$ python3 -q
>>> import numpy as np
>>> from numpy import linalg as LA
>>> np.set_printoptions(suppress=True, linewidth=160)
>>> def rd(a):
...     return np.round(a, 2) + 0
... 
>>> m1 = np.load("layer16.npy")
>>> m1
array([[ 7,  2,  4,  5,  3],
       [ 0, -7, -7,  2, -3],
       [ 0,  0,  3, -9,  3],
       [ 0,  0,  0,  9, -8],
       [ 0,  0,  0,  0,  2]])
>>> # triangular: eigenvalues sit on the diagonal
>>> rng = np.random.default_rng(70)
>>> labels = rng.permutation(5)
>>> labels
array([0, 1, 3, 2, 4])
>>> other = m1[labels][:, labels]
>>> other
array([[ 7,  2,  5,  4,  3],
       [ 0, -7,  2, -7, -3],
       [ 0,  0,  9,  0, -8],
       [ 0,  0, -9,  3,  3],
       [ 0,  0,  0,  0,  2]])
>>> rd(LA.det(other)), rd(LA.det(m1[labels]))
(np.float64(-2646.0), np.float64(2646.0))
>>> rd(LA.det(other.T))
np.float64(-2646.0)
>>> rd(LA.det(2 * other)), rd(LA.det(other))
(np.float64(-84672.0), np.float64(-2646.0))
>>> np.einsum("ij,ji->", other, other)
np.int64(192)
>>> rd(LA.eigvals(other).sum().real)
np.float64(14.0)
>>> LA.matrix_rank(m1 - m1[0, 0] * np.eye(5))
np.int64(4)
>>> arr = np.load("case10.npy")
>>> arr
array([[-4.,  4., -7.],
       [-6.,  7., -6.],
       [ 8., -4., 11.]])
>>> vals, evecs = LA.eig(arr)
>>> rd(np.sort(LA.eigvals(LA.inv(arr))))
array([0.14, 0.25, 0.33])
>>> E = np.loadtxt("data.csv", delimiter=",")
>>> E
array([[ 1.35, -1.45,  1.43,  0.8 ],
       [-1.71,  1.62, -1.67, -0.65],
       [-1.2 ,  1.23, -0.96, -0.54],
       [-1.46,  1.25, -1.21, -0.82],
       [ 0.31, -0.32,  0.14,  0.34],
       [-2.86,  2.86, -2.88, -1.41],
       [-1.8 ,  1.78, -1.71, -1.06],
       [-1.65,  2.01, -1.95, -0.91],
       [-1.4 ,  1.28, -1.22, -0.58],
       [-1.37,  1.27, -1.29, -0.77],
       [ 0.1 ,  0.13, -0.02,  0.04],
       [-1.88,  2.  , -1.84, -1.  ],
       [ 1.22, -1.19,  1.25,  0.78],
       [ 1.87, -1.87,  2.01,  0.89],
       [ 0.74, -0.74,  0.57,  0.41],
       [ 5.01, -5.16,  5.28,  2.76],
       [-0.21,  0.2 , -0.23, -0.14],
       [-2.83,  2.92, -3.05, -1.63],
       [ 0.29, -0.32,  0.12,  0.13]])
>>> x = np.array([1, 0, 0, 1])
>>> rhs = E @ x
>>> rd(LA.pinv(E) @ E)
array([[1., 0., 0., 0.],
       [0., 1., 0., 0.],
       [0., 0., 1., 0.],
       [0., 0., 0., 1.]])
>>> try:
...     LA.solve(E, rhs)
... except LA.LinAlgError as e:
...     print("failed:", e)
... 
failed: Last 2 dimensions of the array must be square
>>> rd(LA.lstsq(E, rhs)[0])
array([1., 0., 0., 1.])
>>> rhs = rhs + 0.02 * rng.normal(size=19)
>>> rd(rhs)
array([ 2.14, -2.33, -1.77, -2.27,  0.65, -4.26, -2.88, -2.55, -1.95, -2.16,  0.13, -2.86,  1.99,  2.79,  1.14,  7.76, -0.33, -4.46,  0.44])
>>> b, *_ = LA.lstsq(E, rhs)
>>> rd(LA.norm(rhs - E @ b))
np.float64(0.08)
>>> rd(E.T @ (rhs - E @ b))
array([0., 0., 0., 0.])
>>> basis = E[[16, 1]].astype(float)
>>> for _ in range(3):
...     labels = LA.norm(E[:, None] - basis, axis=-1).argmin(axis=1)
...     basis = np.array([E[labels == j].mean(axis=0) for j in range(2)])
... 
>>> labels
array([0, 1, 1, 1, 0, 1, 1, 1, 1, 1, 0, 1, 0, 0, 0, 0, 0, 1, 0])
>>> rd(basis[1] - basis[0])
array([-3.  ,  3.01, -2.95, -1.6 ])
>>> np.bincount(labels)
array([ 9, 10])
>>> hat = E @ LA.solve(E.T @ E, E.T)
>>> rd(np.trace(hat))
np.float64(4.0)
>>> K = np.load("w.npy")
>>> K
array([[ 9,  9,  5,  7,  8],
       [ 7,  7,  3,  5,  6],
       [ 0,  0, -4, -2, -1],
       [ 5,  5,  1,  3,  4],
       [-5, -5, -9, -7, -6]])
>>> # null space of dimension 3
>>> U, sv, vt = LA.svd(K)
>>> evecs = vt[:(sv > 1e-8).sum()]
>>> x = K[4] + 2 * K[3] + rng.integers(2) * np.eye(5)[2]
>>> x
array([ 5.,  5., -7., -1.,  2.])
>>> np.allclose(evecs.T @ evecs @ x, x)
True
>>> rd(np.diag(evecs.T @ evecs))
array([0.38, 0.38, 0.8 , 0.23, 0.21])
>>> rd(evecs.T @ evecs)
array([[ 0.38,  0.38, -0.13,  0.13,  0.25],
       [ 0.38,  0.38, -0.12,  0.13,  0.25],
       [-0.13, -0.12,  0.8 ,  0.34,  0.11],
       [ 0.13,  0.13,  0.34,  0.23,  0.18],
       [ 0.25,  0.25,  0.11,  0.18,  0.21]])
>>> rd(np.abs(LA.eigvals(K)).max())
np.float64(14.86)
>>> np.allclose(K @ K.T, K.T @ K)
False
>>> (K + K.T) / 2
array([[ 9. ,  8. ,  2.5,  6. ,  1.5],
       [ 8. ,  7. ,  1.5,  5. ,  0.5],
       [ 2.5,  1.5, -4. , -0.5, -5. ],
       [ 6. ,  5. , -0.5,  3. , -1.5],
       [ 1.5,  0.5, -5. , -1.5, -6. ]])
>>> rd(np.sort(np.abs(LA.eigvals(K))))
array([ 0.  ,  0.  ,  0.  ,  5.86, 14.86])
>>> K @ K
array([[139, 139, -13,  63, 101],
       [107, 107,  -5,  51,  79],
       [ -5,  -5,  23,   9,   2],
       [ 75,  75,   3,  39,  57],
       [-85, -85,  43, -21, -53]])
>>> U, sv, vt = LA.svd(K)
>>> rd(sv)
array([27.05,  7.02,  0.  ,  0.  ,  0.  ])
>>> other = U[:, :2] @ np.diag(sv[:2]) @ vt[:2]
>>> rd(LA.norm(K - other, 2)), rd(sv[2])
(np.float64(0.0), np.float64(0.0))
>>> rd(LA.norm(K - other) / LA.norm(K))
np.float64(0.0)
>>> LA.matrix_rank(other)
np.int64(2)
>>> r = LA.matrix_rank(K)
>>> r
np.int64(2)
>>> null = LA.svd(K)[2][r:].T
>>> rd(K @ null)
array([[0., 0., 0.],
       [0., 0., 0.],
       [0., 0., 0.],
       [0., 0., 0.],
       [0., 0., 0.]])
>>> LA.matrix_rank(K.T @ K), LA.matrix_rank(K @ K.T)
(np.int64(2), np.int64(2))
>>> X = np.load("run9.npy")
>>> rd(X)
array([[-1.9 ,  0.38, -0.51],
       [ 0.  , -1.61, -1.19],
       [-0.63, -1.13,  1.53]])
>>> hat = np.triu(np.array([[2, 3, 0], [3, -2, -3], [-2, -2, 3]]), 1) + np.eye(3)
>>> other = hat @ X @ LA.inv(hat)
>>> rd(LA.det(other))
np.float64(8.0)
>>> rd(hat @ X - X @ hat)
array([[ 0.  ,  0.86, -2.44],
       [ 1.9 ,  3.38, -9.41],
       [ 0.  ,  1.9 , -3.38]])
>>> cov = m1.T @ m1
>>> cov
array([[ 49,  14,  28,  35,  21],
       [ 14,  53,  57,  -4,  27],
       [ 28,  57,  74, -21,  42],
       [ 35,  -4, -21, 191, -90],
       [ 21,  27,  42, -90,  95]])
>>> np.trace(cov), (m1 ** 2).sum()
(np.int64(462), np.int64(462))
>>> rd(LA.svd(m1, compute_uv=False) ** 2)
array([258.89, 143.87,  47.15,  11.76,   0.34])
>>> F = np.array([[0.0, 0.0, 0.0], [0.0, 0.0, 3.0], [0.0, 3.0, 0.0]])
>>> # equal to its transpose
>>> r = LA.matrix_rank(F)
>>> r
np.int64(2)
>>> null = LA.svd(F)[2][r:].T
>>> [int(LA.matrix_rank(np.delete(F, i, axis=0))) for i in range(3)]
[2, 1, 1]
>>> [int(LA.matrix_rank(F[:i])) for i in range(1, len(F) + 1)]
[0, 1, 2]
>>> null[:, 0] / null[np.abs(null[:, 0]).round(6).argmax(), 0]
array([1., 0., 0.])
>>> null.shape
(3, 1)
>>> null @ null.T
array([[1., 0., 0.],
       [0., 0., 0.],
       [0., 0., 0.]])
>>> np.allclose(F @ null, 0)
True
>>> [int(LA.matrix_rank(F[:, :j + 1])) for j in range(3)]
[0, 1, 2]
>>> Xc = E - E.mean(axis=0)
>>> evecs = LA.svd(Xc)[2][:1]
>>> other = Xc - Xc @ evecs.T @ evecs
>>> rd(np.diag(evecs.T @ evecs))
array([0.3 , 0.31, 0.31, 0.09])
>>> LA.norm(other, axis=1).round(6).argmax()
np.int64(7)
>>> rd(np.cov(Xc @ evecs.T, rowvar=False))
np.float64(12.34)
>>> cov = F.T @ F
>>> cov
array([[0., 0., 0.],
       [0., 9., 0.],
       [0., 0., 9.]])
>>> np.diag(cov)
array([0., 9., 9.])
>>> np.allclose(cov, cov.T)
True
>>> U, sv, vt = LA.svd(F)
>>> evecs = vt[:(sv > 1e-8).sum()]
>>> x = F[1] + 3 * F[2] + rng.integers(2) * np.eye(3)[0]
>>> x
array([1., 9., 3.])
>>> rd(LA.norm(x - evecs.T @ evecs @ x))
np.float64(1.0)
>>> LA.matrix_rank(np.vstack([F, x]))
np.int64(3)
>>> evecs.T @ evecs
array([[0., 0., 0.],
       [0., 1., 0.],
       [0., 0., 1.]])
>>> np.diag(evecs.T @ evecs)
array([0., 1., 1.])
>>> W0 = np.maximum(np.array([[-1, 0],
...     [-3, 2],
...     [-3, -2],
...     [-2, 2],
...     [3, -2],
...     [-3, -2],
...     [-1, 1],
...     [2, 2],
...     [-2, 0],
...     [-3, -2],
...     [-2, 2],
...     [-3, -1],
...     [-3, 1],
...     [0, -1],
...     [1, -2],
...     [3, -2],
...     [-1, -3],
...     [2, 3],
...     [-1, -3],
...     [0, -2],
...     [1, -3],
...     [3, -2],
...     [0, -1],
...     [-2, -1]]) @ np.array([[-3, -5, 3, -2], [-4, -4, -5, -1]]) + np.array([2, 0, 1, 0]), 0)
>>> W0
array([[ 5,  5,  0,  2],
       [ 3,  7,  0,  4],
       [19, 23,  2,  8],
       [ 0,  2,  0,  2],
       [ 1,  0, 20,  0],
       [19, 23,  2,  8],
       [ 1,  1,  0,  1],
       [ 0,  0,  0,  0],
       [ 8, 10,  0,  4],
       [19, 23,  2,  8],
       [ 0,  2,  0,  2],
       [15, 19,  0,  7],
       [ 7, 11,  0,  5],
       [ 6,  4,  6,  1],
       [ 7,  3, 14,  0],
       [ 1,  0, 20,  0],
       [17, 17, 13,  5],
       [ 0,  0,  0,  0],
       [17, 17, 13,  5],
       [10,  8, 11,  2],
       [11,  7, 19,  1],
       [ 1,  0, 20,  0],
       [ 6,  4,  6,  1],
       [12, 14,  0,  5]])
>>> W0.sum(axis=1)
array([12, 14, 52,  4, 21, 52,  3,  0, 22, 52,  4, 41, 23, 17, 24, 21, 52,  0, 52, 31, 38, 21, 17, 31])
>>> rd(LA.norm(W0))
np.float64(91.63)
>>> rd(W0.mean(axis=0))
array([7.71, 8.33, 6.17, 2.96])
>>> np.count_nonzero(W0)
np.int64(70)
>>> W0 - W0[0]
array([[ 0,  0,  0,  0],
       [-2,  2,  0,  2],
       [14, 18,  2,  6],
       [-5, -3,  0,  0],
       [-4, -5, 20, -2],
       [14, 18,  2,  6],
       [-4, -4,  0, -1],
       [-5, -5,  0, -2],
       [ 3,  5,  0,  2],
       [14, 18,  2,  6],
       [-5, -3,  0,  0],
       [10, 14,  0,  5],
       [ 2,  6,  0,  3],
       [ 1, -1,  6, -1],
       [ 2, -2, 14, -2],
       [-4, -5, 20, -2],
       [12, 12, 13,  3],
       [-5, -5,  0, -2],
       [12, 12, 13,  3],
       [ 5,  3, 11,  0],
       [ 6,  2, 19, -1],
       [-4, -5, 20, -2],
       [ 1, -1,  6, -1],
       [ 7,  9,  0,  3]])
>>> np.diff(W0, axis=0)
array([[ -2,   2,   0,   2],
       [ 16,  16,   2,   4],
       [-19, -21,  -2,  -6],
       [  1,  -2,  20,  -2],
       [ 18,  23, -18,   8],
       [-18, -22,  -2,  -7],
       [ -1,  -1,   0,  -1],
       [  8,  10,   0,   4],
       [ 11,  13,   2,   4],
       [-19, -21,  -2,  -6],
       [ 15,  17,   0,   5],
       [ -8,  -8,   0,  -2],
       [ -1,  -7,   6,  -4],
       [  1,  -1,   8,  -1],
       [ -6,  -3,   6,   0],
       [ 16,  17,  -7,   5],
       [-17, -17, -13,  -5],
       [ 17,  17,  13,   5],
       [ -7,  -9,  -2,  -3],
       [  1,  -1,   8,  -1],
       [-10,  -7,   1,  -1],
       [  5,   4, -14,   1],
       [  6,  10,  -6,   4]])
>>> data = np.load("block3.npy")
>>> data
array([[0, 4],
       [0, 0]])
>>> t3 = np.stack([data, 3 * data, data[::-1]])
>>> LA.matrix_rank(t3.reshape(3, -1))
np.int64(2)
>>> t3.sum(axis=0)
array([[ 0, 16],
       [ 0,  4]])
>>> t3.shape
(3, 2, 2)
>>> rd(LA.det(t3))
array([0., 0., 0.])
>>> rd(LA.norm(t3, axis=(1, 2)))
array([ 4., 12.,  4.])
>>> u = np.array([0, 9, 3])
>>> other = X + np.outer(u, np.eye(3)[1])
>>> LA.matrix_rank(LA.inv(other) - LA.inv(X), tol=1e-8)
np.int64(1)
>>> rd(LA.det(other) / LA.det(X)), rd(1 + LA.solve(X, u)[1])
(np.float64(-3.47), np.float64(-3.47))
>>> rd(np.sort(LA.eigvals(data)))
array([0., 0.])
>>> np.argsort(-LA.norm(data, axis=0).round(6), kind="stable")[:3]
array([1, 0])
>>> LA.matrix_rank(data, rtol=0.1)
np.int64(1)
>>> [round(float(x), 2) for x in LA.svd(data, compute_uv=False)[:3]]
[4.0, 0.0]
>>> rd(LA.norm(data, 2) / LA.norm(data))
np.float64(1.0)
>>> rd(LA.norm(data, axis=0))
array([0., 4.])
>>> data @ data.T
array([[16,  0],
       [ 0,  0]])
>>> data[:, 1] @ data[:, 0]
np.int64(0)
>>> data.T @ data
array([[ 0,  0],
       [ 0, 16]])
